$ ipython --no-banner

In [1]: import numpy as np

In [2]: from numpy import linalg as LA

In [3]: np.set_printoptions(precision=1, suppress=True, linewidth=120)

In [4]: arr = np.loadtxt("sample0.csv", delimiter=",")

In [5]: arr
Out[5]: 
array([[ 1., -1.,  1., -1., -1.,  1., -1.,  1.],
       [ 1.,  1., -1., -1.,  1.,  1., -1., -1.],
       [ 1.,  1., -1., -1., -1., -1.,  1.,  1.],
       [ 1., -1., -1.,  1.,  1., -1., -1.,  1.]])

In [6]: A2 = np.array([[-5, -4],
   ...:     [2, -9],
   ...:     [-6, -1],
   ...:     [-3, 9],
   ...:     [3, -4],
   ...:     [6, -9],
   ...:     [7, 6],
   ...:     [-9, 8]])

In [7]: np.einsum("ij->j", arr)
Out[7]: array([ 4.,  0., -2., -2.,  0.,  0., -2.,  2.])

In [8]: A2 @ arr
Traceback (most recent call last):
  Cell In[8], line 1
    A2 @ arr
ValueError: matmul: Input operand 1 has a mismatch in its core dimension 0, with gufunc signature (n?,k),(k,m?)->(n?,m?) (size 4 is different from 2)


In [9]: np.einsum("ik,kj->ij", arr, A2)
Out[9]: 
array([[-23.,  -8.],
       [ 17., -48.],
       [ -5.,   6.],
       [-23.,  22.]])

In [10]: arr @ A2
Out[10]: 
array([[-23.,  -8.],
       [ 17., -48.],
       [ -5.,   6.],
       [-23.,  22.]])

In [11]: np.einsum("ik,kj->ji", arr, A2)
Out[11]: 
array([[-23.,  17.,  -5., -23.],
       [ -8., -48.,   6.,  22.]])

In [12]: F = np.load("case16.npy")

In [13]: F
Out[13]: 
array([[2, 5, 3, 9],
       [5, 4, 5, 5],
       [3, 5, 4, 6],
       [9, 5, 6, 2]])

In [14]: np.all(LA.eigvalsh(F) > 0)
Out[14]: np.False_

In [15]: try:
    ...:     LA.cholesky(F)
    ...: except LA.LinAlgError as e:
    ...:     print(repr(e))
    ...: 
LinAlgError('Matrix is not positive definite')

In [16]: np.round(LA.eigvalsh(F).min(), 1)
Out[16]: np.float64(-7.5)

In [17]: r0, r1 = F[1], F[3]

In [18]: r0 @ r0
Out[18]: np.int64(91)

In [19]: r0 @ r1
Out[19]: np.int64(105)

In [20]: p = (r0 @ r1) / (r0 @ r0) * r0

In [21]: LA.matrix_rank(np.outer(r0, r1))
Out[21]: np.int64(1)

In [22]: round((r1 - p) @ r0, 1)
Out[22]: np.float64(0.0)

In [23]: np.outer(r0, r1)
Out[23]: 
array([[45, 25, 30, 10],
       [36, 20, 24,  8],
       [45, 25, 30, 10],
       [45, 25, 30, 10]])

In [24]: J = np.load("a.npy")

In [25]: J
Out[25]: 
array([[0, 0, 0, 0, 1, 0],
       [0, 0, 0, 0, 0, 1],
       [1, 0, 0, 0, 0, 0],
       [0, 1, 0, 0, 0, 0],
       [0, 0, 1, 0, 0, 0],
       [0, 0, 0, 1, 0, 0]])

In [26]: x0 = np.array([3, -2, 5, 3, -3, -5])

In [27]: J * x0
Out[27]: 
array([[ 0,  0,  0,  0, -3,  0],
       [ 0,  0,  0,  0,  0, -5],
       [ 3,  0,  0,  0,  0,  0],
       [ 0, -2,  0,  0,  0,  0],
       [ 0,  0,  5,  0,  0,  0],
       [ 0,  0,  0,  3,  0,  0]])

In [28]: LA.norm(J @ x0) <= LA.norm(J, 2) * LA.norm(x0) + 1e-9
Out[28]: np.True_

In [29]: np.sign((J @ x0).round(6))
Out[29]: array([-1, -1,  1, -1,  1,  1])

In [30]: J @ x0
Out[30]: array([-3, -5,  3, -2,  5,  3])

In [31]: (J @ x0).argmax()
Out[31]: np.int64(4)

In [32]: J @ np.ones(6)
Out[32]: array([1., 1., 1., 1., 1., 1.])
